>>> import numpy as np
>>> from numpy import linalg as LA
>>> np.set_printoptions(suppress=True, linewidth=160)
>>> feats = np.array([[-1, -2, -1, -2, -1, -2],
...     [2, 2, 2, 2, 2, 2],
...     [2, 0, 2, 0, 2, 0],
...     [-1, -2, -1, -2, -1, -2],
...     [2, 2, 2, 2, 2, 2],
...     [2, 0, 2, 0, 2, 0]])
>>> # column 2 repeats column 0
>>> rank = LA.matrix_rank(feats)
>>> rank
np.int64(2)
>>> null = LA.svd(feats)[2][rank:].T
>>> [int(LA.matrix_rank(feats[:i])) for i in range(1, len(feats) + 1)]
[1, 2, 2, 2, 2, 2]
>>> [int(LA.matrix_rank(np.delete(feats, i, axis=0))) for i in range(6)]
[2, 2, 2, 2, 2, 2]
>>> np.allclose(feats @ null, 0)
True
>>> LA.matrix_rank(feats.T @ feats), LA.matrix_rank(feats @ feats.T)
(np.int64(2), np.int64(2))
>>> blk = np.stack([feats, 2 * feats, feats[::-1]])
>>> LA.matrix_rank(blk.reshape(3, -1))
np.int64(2)
>>> LA.matrix_rank(blk)
array([2, 2, 2])
>>> blk.shape
(3, 6, 6)
>>> np.round(np.trace(LA.pinv(feats) @ feats), 1)
np.float64(2.0)
>>> np.abs(np.diag(LA.qr(feats)[1])) > 1e-9
array([ True,  True, False, False, False, False])
>>> np.round(feats @ LA.pinv(feats) @ feats, 1) + 0
array([[-1., -2., -1., -2., -1., -2.],
       [ 2.,  2.,  2.,  2.,  2.,  2.],
       [ 2.,  0.,  2.,  0.,  2.,  0.],
       [-1., -2., -1., -2., -1., -2.],
       [ 2.,  2.,  2.,  2.,  2.,  2.],
       [ 2.,  0.,  2.,  0.,  2.,  0.]])
>>> LA.lstsq(feats[:-1].T, feats[-1])[2]
np.int32(2)
>>> np.unique(feats.round(6), axis=0).shape
(3, 6)
>>> try:
...     LA.inv(feats)
... except LA.LinAlgError as e:
...     print("failed:", e)
... 
failed: Singular matrix
>>> np.allclose(feats[:-1].T @ LA.lstsq(feats[:-1].T, feats[-1])[0], feats[-1])
True
>>> other = np.array([[0, -1], [0, 0], [2, 2]])
>>> m1 = np.tile(other, (2, 3))
>>> m1
array([[ 0, -1,  0, -1,  0, -1],
       [ 0,  0,  0,  0,  0,  0],
       [ 2,  2,  2,  2,  2,  2],
       [ 0, -1,  0, -1,  0, -1],
       [ 0,  0,  0,  0,  0,  0],
       [ 2,  2,  2,  2,  2,  2]])
>>> # row 3 repeats row 0
>>> other = feats[0, 0] * feats[1:] - np.outer(feats[1:, 0], feats[0])
>>> other
array([[0, 2, 0, 2, 0, 2],
       [0, 4, 0, 4, 0, 4],
       [0, 0, 0, 0, 0, 0],
       [0, 2, 0, 2, 0, 2],
       [0, 4, 0, 4, 0, 4]])
>>> feats[:, 0] / feats[0, 0]
array([ 1., -2., -2.,  1., -2., -2.])
>>> Uu, s, VT = LA.svd(m1)
>>> vecs = VT[:(s > 1e-8).sum()]
>>> rng = np.random.default_rng(4452)
>>> vec = m1[3] + 3 * m1[0] + rng.integers(2) * np.eye(6)[5]
>>> vec
array([ 0., -4.,  0., -4.,  0., -4.])
>>> np.allclose(vecs.T @ vecs @ vec, vec)
True
>>> np.round(np.diag(vecs.T @ vecs), 1)
array([0.3, 0.3, 0.3, 0.3, 0.3, 0.3])
>>> LA.matrix_rank(np.vstack([m1, vec]))
np.int64(2)
>>> np.argsort(-LA.norm(m1, axis=0).round(6), kind="stable")[:3]
array([1, 3, 5])
>>> LA.cond(m1) > 100
np.True_
>>> LA.matrix_rank(m1, rtol=0.1)
np.int64(2)
>>> other = np.array([[0, 2, 3, 1, -1, 2, 2],
...     [3, -3, -1, -3, -2, 0, -1],
...     [2, 1, 3, -3, 0, -3, 3],
...     [2, -1, -3, 3, 1, -2, 1],
...     [-1, 1, -1, -2, 2, -2, 1],
...     [2, 1, 2, 2, 1, 0, 2],
...     [-1, -1, 3, -3, -1, 3, -1]])
>>> X = other - other.T
>>> X
array([[ 0, -1,  1, -1,  0,  0,  3],
       [ 1,  0, -2, -2, -3, -1,  0],
       [-1,  2,  0,  0,  1, -5,  0],
       [ 1,  2,  0,  0,  3, -4,  4],
       [ 0,  3, -1, -3,  0, -3,  2],
       [ 0,  1,  5,  4,  3,  0, -1],
       [-3,  0,  0, -4, -2,  1,  0]])
>>> # skew, so no eigenvalue has a real part
>>> vec = np.array([2, 2, 0, 1, 0, 0, 0])
>>> vec @ X @ vec
np.int64(0)
>>> q = LA.solve(np.eye(7) - X, np.eye(7) + X)
>>> round(LA.det(q), 1)
np.float64(1.0)
